$ python3 -q
>>> import numpy as np
>>> np.set_printoptions(precision=3, suppress=True, linewidth=200)
>>> tidy = lambda a: np.round(a, 3) + 0
>>> M = np.load("run14.npy")
>>> print(M)
[[0 0 0]
 [0 2 0]
 [0 0 2]]
>>> ev, vecs = np.linalg.eigh(M)
>>> vec = np.array([3, 0, -1])
>>> print(vecs * np.maximum(ev, 0) @ vecs.T)
[[0. 0. 0.]
 [0. 2. 0.]
 [0. 0. 2.]]
>>> print(np.abs(M).sum(axis=1).max(), np.abs(ev).max())
2 2.0
>>> print(vecs * np.abs(ev) @ vecs.T)
[[0. 0. 0.]
 [0. 2. 0.]
 [0. 0. 2.]]
>>> Y = np.array([[-1.1, 1.4], [0.5, 0.5], [-1.1, -1.1], [-0.2, -1.2], [0.7, -0.6]])
>>> Z = np.array([[-2.5, 1.3, 0.4, -2.5], [-0.7, 2.3, 2.6, 0.7]])
>>> X = Y @ Z
>>> print(tidy(X))
[[ 1.77  1.79  3.2   3.73]
 [-1.6   1.8   1.5  -0.9 ]
 [ 3.52 -3.96 -3.3   1.98]
 [ 1.34 -3.02 -3.2  -0.34]
 [-1.33 -0.47 -1.28 -2.17]]
>>> u, v = X[4], X[2]
>>> print(tidy(u @ u))
8.337
>>> print(tidy(u @ v))
-2.893
>>> pr = (u @ v) / (u @ u) * u
>>> print(tidy(np.linalg.norm(u + v) ** 2 + np.linalg.norm(u - v) ** 2))
102.439
>>> K = np.array([[1, -3, 9, -27],
...     [1, -2, 4, -8],
...     [1, -1, 1, -1],
...     [1, 0, 0, 0],
...     [1, 1, 1, 1]])
>>> print(K)
[[  1  -3   9 -27]
 [  1  -2   4  -8]
 [  1  -1   1  -1]
 [  1   0   0   0]
 [  1   1   1   1]]
>>> print(np.linalg.norm(K, axis=1).argmax())
0
>>> print(tidy(np.linalg.norm(K, axis=1)))
[28.636  9.22   2.     1.     2.   ]
>>> print(tidy(np.linalg.norm(K, 1)), tidy(np.linalg.norm(K, np.inf)))
37.0 40.0
>>> print(tidy(np.linalg.norm(K[2] - K[1])))
7.681
>>> vec = np.array([-3, 3, 3, -4])
>>> print(K @ np.ones(4))
[-20.  -5.   0.   1.   4.]
>>> print(K @ np.eye(4)[2])
[9. 4. 1. 0. 1.]
>>> print(K @ vec)
[123  35   1  -3  -1]
>>> print((K @ vec).argmax())
0
>>> print(np.linalg.norm(K @ vec) <= np.linalg.norm(K, 2) * np.linalg.norm(vec) + 1e-9)
True
>>> Q, vecs = np.linalg.qr(K[:, :2])[0], np.linalg.qr(K[:, 2:])[0]
>>> s = np.linalg.svd(Q.T @ vecs, compute_uv=False)
>>> print(tidy(np.degrees(np.arccos(s.clip(0, 1)))))
[21.346 44.656]
>>> print(tidy(np.linalg.norm(Q @ Q.T - vecs @ vecs.T, 2)))
0.703
>>> print((s > 0.9).sum())
1
>>> print(tidy(np.linalg.norm(K, 2) / np.linalg.norm(K)))
0.995
>>> print(tidy(np.abs(np.linalg.svd(K)[2][-1])))
[0.71  0.018 0.675 0.2  ]
>>> print(np.argsort(-np.linalg.norm(K, axis=0).round(6), kind="stable")[:3])
[3 2 1]
>>> m1 = np.load("x.npy")
>>> print(m1)
[[ 7.37   2.995  5.935 -1.216]
 [-6.419  7.215  2.312  1.183]
 [ 1.989  2.39  -7.04   6.385]
 [ 1.218  5.378 -7.961 -2.492]
 [-3.654 -2.003  2.824 -8.641]
 [-4.787  3.657  2.213  7.669]
 [-1.465 -7.458 -1.284 -6.371]
 [ 5.344 -4.637  2.457  6.625]
 [ 4.339 -0.629 -7.     5.637]
 [-1.272  5.286  7.419 -3.925]
 [-9.064  1.288 -3.308 -2.292]
 [ 1.839 -2.619 -4.452 -8.363]
 [-0.093  3.446 -8.709  3.502]
 [-5.977 -1.876 -7.413 -2.411]
 [-4.408  6.206 -6.106  2.186]
 [ 5.671 -1.831 -0.934  7.976]
 [ 1.828  7.562  3.422  5.27 ]
 [-2.258 -7.505  3.238  5.3  ]
 [-0.362 -5.293 -7.482  3.984]
 [ 0.605  4.575  6.375  6.169]]
>>> Y = m1 / np.sqrt((m1 ** 2).mean(axis=1, keepdims=True))
>>> print(np.linalg.matrix_rank(Y) == np.linalg.matrix_rank(m1))
True
>>> print(tidy(np.linalg.norm(Y, axis=1)))
[2. 2. 2. 2. 2. 2. 2. 2. 2. 2. 2. 2. 2. 2. 2. 2. 2. 2. 2. 2.]
>>> Y = np.c_[m1[:, :2] @ np.array([[5, 5], [3, 0]]), np.array([-2, 5, -5, 0, -1, -2, 5, -3, -3, -2, -2, -4, 2, 2, 5, -1, 4, -3, -3, -1])]
>>> print(tidy(Y))
[[ 45.835  36.85   -2.   ]
 [-10.45  -32.095   5.   ]
 [ 17.115   9.945  -5.   ]
 [ 22.224   6.09    0.   ]
 [-24.279 -18.27   -1.   ]
 [-12.964 -23.935  -2.   ]
 [-29.699  -7.325   5.   ]
 [ 12.809  26.72   -3.   ]
 [ 19.808  21.695  -3.   ]
 [  9.498  -6.36   -2.   ]
 [-41.456 -45.32   -2.   ]
 [  1.338   9.195  -4.   ]
 [  9.873  -0.465   2.   ]
 [-35.513 -29.885   2.   ]
 [ -3.422 -22.04    5.   ]
 [ 22.862  28.355  -1.   ]
 [ 31.826   9.14    4.   ]
 [-33.805 -11.29   -3.   ]
 [-17.689  -1.81   -3.   ]
 [ 16.75    3.025  -1.   ]]
>>> print(tidy(np.linalg.norm(np.linalg.qr(m1)[0].T @ Y, axis=0) ** 2 / ((Y ** 2).sum(axis=0) + 1e-12)))
[1.    1.    0.207]
>>> print(tidy(np.linalg.lstsq(m1, Y[:, 0])[0]))
[5. 3. 0. 0.]
